>>> import numpy as np
>>> np.set_printoptions(suppress=True, linewidth=160)
>>> M = np.load("dump.npy")
>>> print(M)
[[2 5 0 0]
 [2 2 0 0]
 [0 0 2 5]
 [0 0 2 2]]
>>> # 2 blocks once reordered
>>> print((M != 0).astype(int))
[[1 1 0 0]
 [1 1 0 0]
 [0 0 1 1]
 [0 0 1 1]]
>>> print(np.flatnonzero(np.linalg.matrix_power((M != 0) + (M.T != 0) + np.eye(4), 4)[1]))
[0 1]
>>> print(np.round(np.sort(np.linalg.eigvals(M).real), 2))
[-1.16 -1.16  5.16  5.16]
>>> M.reshape(4, 5)
Traceback (most recent call last):
  File "<python-input-8>", line 1, in <module>
    M.reshape(4, 5)
    ~~~~~~~~~^^^^^^
ValueError: cannot reshape array of size 16 into shape (4,5)
>>> print(M.ravel(order="F"))
[2 2 0 0 5 2 0 0 0 0 2 2 0 0 5 2]
>>> T = M.reshape(4, 2, -1)
>>> print(T.shape)
(4, 2, 2)
>>> print(np.einsum("ihd,ihd->ih", T, T))
[[29  0]
 [ 8  0]
 [ 0 29]
 [ 0  8]]
>>> print(np.einsum("ihd,jhd->hij", T, T).shape)
(2, 4, 4)
>>> print(T.transpose(1, 0, 2))
[[[2 5]
  [2 2]
  [0 0]
  [0 0]]

 [[0 0]
  [0 0]
  [2 5]
  [2 2]]]
>>> print(T.sum(axis=1))
[[2 5]
 [2 2]
 [2 5]
 [2 2]]
>>> print(np.swapaxes(T, 1, 2)[3])
[[0 2]
 [0 2]]
>>> rng = np.random.default_rng(85590)
>>> lab = rng.permutation(4)
>>> print(lab)
[2 0 3 1]
>>> M2 = M[lab][:, lab]
>>> print(M2)
[[2 0 5 0]
 [0 2 0 5]
 [2 0 2 0]
 [0 2 0 2]]
>>> print(np.round(np.linalg.det(M2), 2), np.round(np.linalg.det(M[lab]), 2))
36.0 -36.0
>>> F = np.loadtxt("run14.csv", delimiter=",")
>>> print(F)
[[-1.  2. -2.  0.  0.  1.  3.  3.  0.]
 [-2. -2.  0.  3.  2.  2.  0.  2.  1.]
 [-1.  3.  1.  1.  0.  1.  3.  1.  0.]
 [ 0.  0.  0.  2. -4.  4. -3.  4.  4.]
 [ 0.  0.  0. -3. -4. -4.  5.  1. -3.]
 [ 0.  0.  0.  0.  1. -5. -5. -2.  3.]
 [ 0.  0.  0.  4.  1. -3.  4.  3. -1.]
 [ 0.  0.  0. -1.  0. -1.  4. -4.  4.]
 [ 0.  0.  0.  5. -4.  2. -5. -4. -4.]]
>>> w1 = np.array([[-3, 1, 5],
...     [0, 0, -4],
...     [3, -5, -3],
...     [0, 5, -4],
...     [5, 0, -1],
...     [3, -2, -4],
...     [3, 1, -5],
...     [4, 0, -4],
...     [0, 5, -5]])
>>> c = np.array([0, -3, 1])
>>> H = np.maximum(F @ w1 + c, 0)
>>> print(H)
[[21.  7.  0.]
 [30. 11.  0.]
 [22.  0.  0.]
 [ 0. 16.  0.]
 [ 0.  0. 19.]
 [ 0. 17. 38.]
 [20. 22.  0.]
 [ 0. 18.  0.]
 [ 0.  0. 38.]]
>>> W2 = np.array([[0, 3], [1, 0], [3, 0]])
>>> print(w1 @ W2)
[[ 16  -9]
 [-12   0]
 [-14   9]
 [ -7   0]
 [ -3  15]
 [-14   9]
 [-14   9]
 [-12  12]
 [-10   0]]
>>> vec = np.array([-1, -1, -1, 2, 1, -1, -1, 0, 2])
>>> y = F @ vec
>>> print(y)
[ -3.  12.  -5.   7. -17.  17.   6.   3.   1.]
>>> print(np.round(np.linalg.solve(F, y), 2))
[-1. -1. -1.  2.  1. -1. -1.  0.  2.]
>>> print(np.round(np.linalg.solve(F, y + F[:, 6]), 2) + 0)
[-1. -1. -1.  2.  1. -1.  0.  0.  2.]
>>> K = np.loadtxt("sample13.csv", delimiter=",")
>>> print(K)
[[15.  5. 15.  0. 10.]
 [24.  8. 24.  0. 16.]
 [ 3.  1.  3.  0.  2.]]
>>> # rows and columns are dependent
>>> def softmax(z):
...     e = np.exp(z - z.max(axis=-1, keepdims=True))
...     return e / e.sum(axis=-1, keepdims=True)
... 
>>> print(np.round(softmax(K[1] + 4), 2) + 0)
[0.5 0.  0.5 0.  0. ]
>>> print(np.round(softmax(K[1]), 2) + 0)
[0.5 0.  0.5 0.  0. ]
>>> att = K @ K.T / np.sqrt(5)
>>> print(np.round(softmax(att + np.triu(np.full(att.shape, -np.inf), 1)), 2) + 0)
[[1. 0. 0.]
 [0. 1. 0.]
 [0. 1. 0.]]
>>> print(softmax(att)[1] @ K)
[24.  8. 24.  0. 16.]
>>> f = np.array([-9, -3, -7, -1, -9, -8, 3, -5])
>>> r1 = np.array([1, 3, 1, 1, 1, 1, 1, 1, 0])
>>> data = f[:, None] + r1[None, :]
>>> print(data)
[[-8 -6 -8 -8 -8 -8 -8 -8 -9]
 [-2  0 -2 -2 -2 -2 -2 -2 -3]
 [-6 -4 -6 -6 -6 -6 -6 -6 -7]
 [ 0  2  0  0  0  0  0  0 -1]
 [-8 -6 -8 -8 -8 -8 -8 -8 -9]
 [-7 -5 -7 -7 -7 -7 -7 -7 -8]
 [ 4  6  4  4  4  4  4  4  3]
 [-4 -2 -4 -4 -4 -4 -4 -4 -5]]
>>> print(np.linalg.matrix_rank(data, rtol=0.1))
1
>>> print(np.round(np.linalg.norm(data, 2) / np.linalg.norm(data), 2))
1.0
>>> U, sig, VT = np.linalg.svd(data)
>>> V = VT[:(sig > 1e-8).sum()]
>>> vec = data[0] + 3 * data[5] + rng.integers(2) * np.eye(9)[1]
>>> print(vec)
[-29. -21. -29. -29. -29. -29. -29. -29. -33.]
>>> print(np.linalg.matrix_rank(np.vstack([data, vec])))
2
>>> print(np.round(np.diag(V.T @ V), 2))
[0.11 0.84 0.11 0.11 0.11 0.11 0.11 0.11 0.36]
>>> print(np.round(np.linalg.norm(vec - V.T @ V @ vec), 2))
0.0
>>> M2 = data / np.sqrt((data ** 2).mean(axis=1, keepdims=True))
>>> print(np.linalg.matrix_rank(data - data.mean(axis=1, keepdims=True)))
1
>>> print(np.linalg.matrix_rank(M2) == np.linalg.matrix_rank(data))
True
>>> U, sig, VT = np.linalg.svd(data, full_matrices=False)
>>> print(sig.round(2) + 0)
[46.89  4.54  0.    0.    0.    0.    0.    0.  ]
>>> print(np.round(VT @ VT.T, 2) + 0)
[[1. 0. 0. 0. 0. 0. 0. 0.]
 [0. 1. 0. 0. 0. 0. 0. 0.]
 [0. 0. 1. 0. 0. 0. 0. 0.]
 [0. 0. 0. 1. 0. 0. 0. 0.]
 [0. 0. 0. 0. 1. 0. 0. 0.]
 [0. 0. 0. 0. 0. 1. 0. 0.]
 [0. 0. 0. 0. 0. 0. 1. 0.]
 [0. 0. 0. 0. 0. 0. 0. 1.]]
>>> print(np.round(np.abs(VT[0]), 2))
[0.34 0.25 0.34 0.34 0.34 0.34 0.34 0.34 0.38]
>>> C2 = data.T @ data
>>> print(np.allclose(C2, C2.T))
True
>>> print(np.trace(C2), (data ** 2).sum())
2219 2219
>>> print(np.linalg.matrix_rank(C2))
2
>>> print(np.round(np.linalg.eigvalsh(C2)[::-1], 2) + 0)
[2198.36   20.64    0.      0.      0.      0.      0.      0.      0.  ]
>>> feats = np.array([[3, 0, 3], [0, 0, 0], [0, 0, 0]])
>>> print(np.round(np.linalg.eigvals(feats), 2))
[3. 0. 0.]
>>> print(np.round(np.linalg.det(2 * feats), 2), round(np.linalg.det(feats), 2))
0.0 0.0
>>> print(np.kron(np.eye(2, dtype=int), feats))
[[3 0 3 0 0 0]
 [0 0 0 0 0 0]
 [0 0 0 0 0 0]
 [0 0 0 3 0 3]
 [0 0 0 0 0 0]
 [0 0 0 0 0 0]]
>>> J = np.load("block17.npy")
>>> print(J)
[[0 0 6 0 0 0]
 [6 0 3 0 0 0]
 [6 6 3 0 0 0]
 [0 0 2 0 0 4]
 [2 0 1 4 0 2]
 [2 2 1 4 4 2]]
>>> vec = np.array([3, 2, 1, 2, 0, 3])
>>> y = J @ vec
>>> c, lr = np.zeros(6), 1 / np.linalg.norm(J, 2) ** 2
>>> for i in range(3):
...     c -= lr * J.T @ (J @ c - y)
...     if i % 1 == 0: print(i, round(np.linalg.norm(J @ c - y), 2))
... 
0 10.94
1 8.49
2 6.89
>>> print(np.round(np.linalg.cond(J), 2))
5.32
>>> M2 = np.array([[4, -2], [-1, 5], [5, 2]])
>>> X = np.kron(np.eye(3, dtype=int), M2)
>>> print(X)
[[ 4 -2  0  0  0  0]
 [-1  5  0  0  0  0]
 [ 5  2  0  0  0  0]
 [ 0  0  4 -2  0  0]
 [ 0  0 -1  5  0  0]
 [ 0  0  5  2  0  0]
 [ 0  0  0  0  4 -2]
 [ 0  0  0  0 -1  5]
 [ 0  0  0  0  5  2]]
>>> U, sig, VT = np.linalg.svd(X, full_matrices=False)
>>> print(np.round(U.T @ U, 2) + 0)
[[1. 0. 0. 0. 0. 0.]
 [0. 1. 0. 0. 0. 0.]
 [0. 0. 1. 0. 0. 0.]
 [0. 0. 0. 1. 0. 0.]
 [0. 0. 0. 0. 1. 0.]
 [0. 0. 0. 0. 0. 1.]]
>>> print(np.round(np.cumsum(sig ** 2) / np.sum(sig ** 2), 2))
[0.19 0.38 0.57 0.71 0.86 1.  ]
>>> print(U.shape, sig.shape, VT.shape)
(9, 6) (6,) (6, 6)
>>> print((sig > 1e-8).sum())
6
>>> print(np.allclose(U * sig @ VT, X))
True
>>> print(np.round(VT @ VT.T, 2) + 0)
[[1. 0. 0. 0. 0. 0.]
 [0. 1. 0. 0. 0. 0.]
 [0. 0. 1. 0. 0. 0.]
 [0. 0. 0. 1. 0. 0.]
 [0. 0. 0. 0. 1. 0.]
 [0. 0. 0. 0. 0. 1.]]
>>> print(np.round(U.T @ X @ VT.T, 2) + 0)
[[6.55 0.   0.   0.   0.   0.  ]
 [0.   6.55 0.   0.   0.   0.  ]
 [0.   0.   6.55 0.   0.   0.  ]
 [0.   0.   0.   5.66 0.   0.  ]
 [0.   0.   0.   0.   5.66 0.  ]
 [0.   0.   0.   0.   0.   5.66]]
>>> M2 = np.c_[X[:, :2] @ np.array([[-5, 3], [-5, 5]]), np.array([2, 0, 1, 1, 2, 2, 1, 0, 0])]
>>> print(M2)
[[-10   2   2]
 [-20  22   0]
 [-35  25   1]
 [  0   0   1]
 [  0   0   2]
 [  0   0   2]
 [  0   0   1]
 [  0   0   0]
 [  0   0   0]]
>>> print(np.round(np.linalg.lstsq(X, M2[:, 0])[0], 2))
[-5. -5.  0.  0.  0.  0.]
>>> print(np.linalg.matrix_rank(M2))
3
>>> print(np.round(np.linalg.norm(np.linalg.qr(X)[0].T @ M2, axis=0) ** 2 / ((M2 ** 2).sum(axis=0) + 1e-12), 2))
[1.   1.   0.87]
>>> f = np.array([4, -4, 3, -4])
>>> M2 = M + np.outer(f, np.eye(4)[0])
>>> print(M2)
[[ 6.  5.  0.  0.]
 [-2.  2.  0.  0.]
 [ 3.  0.  2.  5.]
 [-4.  0.  2.  2.]]
>>> f, r1 = X[4], X[2]
>>> print(f @ f)
26
>>> pr = (f @ r1) / (f @ f) * f
>>> print(np.linalg.matrix_rank(np.outer(f, r1)))
1
>>> print((r1 - pr) @ f)
0.0
>>> print(r1 - pr)
[5. 2. 0. 0. 0. 0.]
>>> print(np.round(np.linalg.norm(f + r1) ** 2 + np.linalg.norm(f - r1) ** 2, 2))
110.0
>>> q, V = np.linalg.qr(X[:, :3])[0], np.linalg.qr(X[:, 3:])[0]
>>> sig = np.linalg.svd(q.T @ V, compute_uv=False)
>>> print(np.round(np.degrees(np.arccos(sig.clip(0, 1))), 2))
[85.38 90.   90.  ]
>>> m1 = np.array([[-2.0, 2.0, 3.0, 3.0, 1.0],
...     [0.0, -3.0, -3.0, 1.0, -3.0],
...     [0.0, -3.0, 1.0, -2.0, -3.0],
...     [0.0, 0.0, 0.0, 0.0, -1.0],
...     [0.0, 3.0, -2.0, 3.0, -1.0]])
>>> print(m1)
[[-2.  2.  3.  3.  1.]
 [ 0. -3. -3.  1. -3.]
 [ 0. -3.  1. -2. -3.]
 [ 0.  0.  0.  0. -1.]
 [ 0.  3. -2.  3. -1.]]
>>> f = np.array([2, 0, 0])
>>> print(np.cross(m1[3, :3], m1[0, :3]))
[ 0. -0.  0.]
>>> print(np.correlate(m1[3], m1[0], "full"))
[ 0.  0.  0.  0. -1. -3. -3. -2.  2.]
>>> print(np.polyval(f, m1[3]))
[0. 0. 0. 0. 2.]
>>> print(np.round(softmax(m1).sum(axis=1), 2))
[1. 1. 1. 1. 1.]
>>> print(np.round(softmax(10 * m1[1]), 2) + 0)
[0. 0. 0. 1. 0.]
>>> att = m1 @ m1.T / np.sqrt(5)
>>> print(softmax(att).round(6).argmax(axis=1))
[0 1 2 1 4]
>>> print(np.round(softmax(att), 2) + 0)
[[1.   0.   0.   0.   0.  ]
 [0.   1.   0.   0.   0.  ]
 [0.   0.01 0.99 0.   0.  ]
 [0.06 0.34 0.34 0.14 0.14]
 [0.   0.   0.   0.   1.  ]]
>>> print(np.round(softmax(att)[1] @ m1, 2) + 0)
[ 0. -3. -3.  1. -3.]
>>> print(m1 @ m1)
[[  4. -16. -11.  -7. -21.]
 [  0.   9.  12.  -6.  20.]
 [  0.  -3.  16. -14.  11.]
 [  0.  -3.   2.  -3.   1.]
 [  0.  -6.  -9.   4.  -5.]]
>>> m1.inv()
Traceback (most recent call last):
  File "<python-input-123>", line 1, in <module>
    m1.inv()
    ^^^^^^
AttributeError: 'numpy.ndarray' object has no attribute 'inv'
>>> print(np.allclose(m1 @ m1.T, m1.T @ m1))
False
